$ ipython --no-banner

In [1]: import numpy as np

In [2]: np.set_printoptions(precision=1, suppress=True, linewidth=160)

In [3]: K = np.loadtxt("arr.csv", delimiter=",")

In [4]: K
Out[4]: 
array([[-1.3, -1.8, -0.6, -1.1],
       [-0.5, -0.2,  0.4,  0.6],
       [-0.1, -0.1,  0.1,  0.1]])

In [5]: M2 = np.array([[0, 0], [2, 3]])

In [6]: Z = np.kron(M2, K)

In [7]: Z
Out[7]: 
array([[-0. , -0. , -0. , -0. , -0. , -0. , -0. , -0. ],
       [-0. , -0. ,  0. ,  0. , -0. , -0. ,  0. ,  0. ],
       [-0. , -0. ,  0. ,  0. , -0. , -0. ,  0. ,  0. ],
       [-2.6, -3.5, -1.2, -2.2, -3.9, -5.3, -1.8, -3.2],
       [-1. , -0.4,  0.9,  1.2, -1.4, -0.6,  1.3,  1.9],
       [-0.2, -0.1,  0.2,  0.2, -0.3, -0.2,  0.2,  0.3]])

In [8]: np.linalg.matrix_rank(Z)
Out[8]: np.int64(2)

In [9]: left, s, Vt = np.linalg.svd(K)

In [10]: np.argmax(s[:-1] / (s[1:] + 1e-6)) + 1
Out[10]: np.int64(2)

In [11]: s.round(1) + 0
Out[11]: array([2.5, 0.9, 0. ])

In [12]: M2 = left[:, :2] @ np.diag(s[:2]) @ Vt[:2]

In [13]: np.linalg.matrix_rank(M2)
Out[13]: np.int64(2)

In [14]: round(float(np.linalg.norm(K - M2) / np.linalg.norm(K)), 1)
Out[14]: 0.0

In [15]: M2
Out[15]: 
array([[-1.3, -1.8, -0.6, -1.1],
       [-0.5, -0.2,  0.4,  0.6],
       [-0.1, -0.1,  0.1,  0.1]])

In [16]: round(np.abs(K - M2).max(), 1)
Out[16]: np.float64(0.0)

In [17]: np.linalg.matrix_rank(K, rtol=0.05)
Out[17]: np.int64(2)

In [18]: round(np.linalg.norm(K - M2, 2), 1), np.round(s[2], 1)
Out[18]: (np.float64(0.0), np.float64(0.0))

In [19]: x = np.array([2, 3, 1, 0])

In [20]: h1 = np.maximum(K @ x, 0)

In [21]: K.T @ h1
Out[21]: array([0., 0., 0., 0.])

In [22]: K * (h1 > 1e-9)[:, None]
Out[22]: 
array([[-0., -0., -0., -0.],
       [-0., -0.,  0.,  0.],
       [-0., -0.,  0.,  0.]])

In [23]: np.tanh(K @ x)
Out[23]: array([-1. , -0.8, -0.3])

In [24]: np.maximum(K @ x, 0) - np.maximum(-K @ x, 0)
Out[24]: array([-8.5, -1.1, -0.3])

In [25]: round(float(np.linalg.norm(K, "nuc")), 1)
Out[25]: 3.5

In [26]: np.round(np.linalg.norm(K, 2), 1)
Out[26]: np.float64(2.5)

In [27]: np.linalg.norm(K, axis=1)
Out[27]: array([2.5, 0.9, 0.2])

In [28]: np.linalg.norm(K, axis=1).argmax()
Out[28]: np.int64(0)

In [29]: round(float(np.linalg.norm(K, 1)), 1), round(float(np.linalg.norm(K, np.inf)), 1)
Out[29]: (2.0, 4.7)

In [30]: round(np.linalg.norm(K) ** 2 / np.linalg.norm(K, 2) ** 2, 1)
Out[30]: np.float64(1.1)

In [31]: round(float(K[2] @ K[0]), 1)
Out[31]: 0.1

In [32]: np.abs(np.diag(np.linalg.qr(K)[1])) > 1e-9
Out[32]: array([ True,  True, False])

In [33]: K @ np.linalg.pinv(K) @ K
Out[33]: 
array([[-1.3, -1.8, -0.6, -1.1],
       [-0.5, -0.2,  0.4,  0.6],
       [-0.1, -0.1,  0.1,  0.1]])

In [34]: np.allclose(K[:-1].T @ np.linalg.lstsq(K[:-1].T, K[-1])[0], K[-1])
Out[34]: True

In [35]: np.round(np.trace(np.linalg.pinv(K) @ K), 1)
Out[35]: np.float64(2.0)

In [36]: M2 = np.array([[-1, 1, 0], [-2, 0, 2], [0, 0, -2]])

In [37]: J = np.triu(M2)

In [38]: J
Out[38]: 
array([[-1,  1,  0],
       [ 0,  0,  2],
       [ 0,  0, -2]])

In [39]: left, s, Vt = np.linalg.svd(K)

In [40]: vecs = Vt[:(s > 1e-8).sum()]

In [41]: rng = np.random.default_rng(55239)

In [42]: x = K[0] + -3 * K[1] + rng.integers(2) * np.eye(4)[0]

In [43]: x
Out[43]: array([ 0.1, -1.2, -1.9, -2.9])

In [44]: np.linalg.matrix_rank(np.vstack([K, x]))
Out[44]: np.int64(2)

In [45]: np.diag(vecs.T @ vecs)
Out[45]: array([0.5, 0.5, 0.3, 0.6])

In [46]: round(float(np.linalg.norm(x - vecs.T @ vecs @ x)), 1)
Out[46]: 0.0

In [47]: J @ J
Out[47]: 
array([[ 1, -1,  2],
       [ 0,  0, -4],
       [ 0,  0,  4]])

In [48]: np.linalg.matrix_rank(J - J[0, 0] * np.eye(3))
Out[48]: np.int64(2)

In [49]: np.linalg.matrix_power(J - np.diag(np.diag(J)), 3)
Out[49]: 
array([[0, 0, 0],
       [0, 0, 0],
       [0, 0, 0]])

In [50]: [int(np.linalg.matrix_rank(np.linalg.matrix_power(J, p))) for p in range(1, 4)]
Out[50]: [2, 2, 2]

In [51]: np.sort(np.linalg.eigvals(J))
Out[51]: array([-2., -1.,  0.])

In [52]: f, g = J[0], J[1]

In [53]: f @ g
Out[53]: np.int64(0)

In [54]: f @ f
Out[54]: np.int64(2)

In [55]: p = (f @ g) / (f @ f) * f

In [56]: round(float(np.linalg.norm(f + g) ** 2 + np.linalg.norm(f - g) ** 2), 1)
Out[56]: 12.0
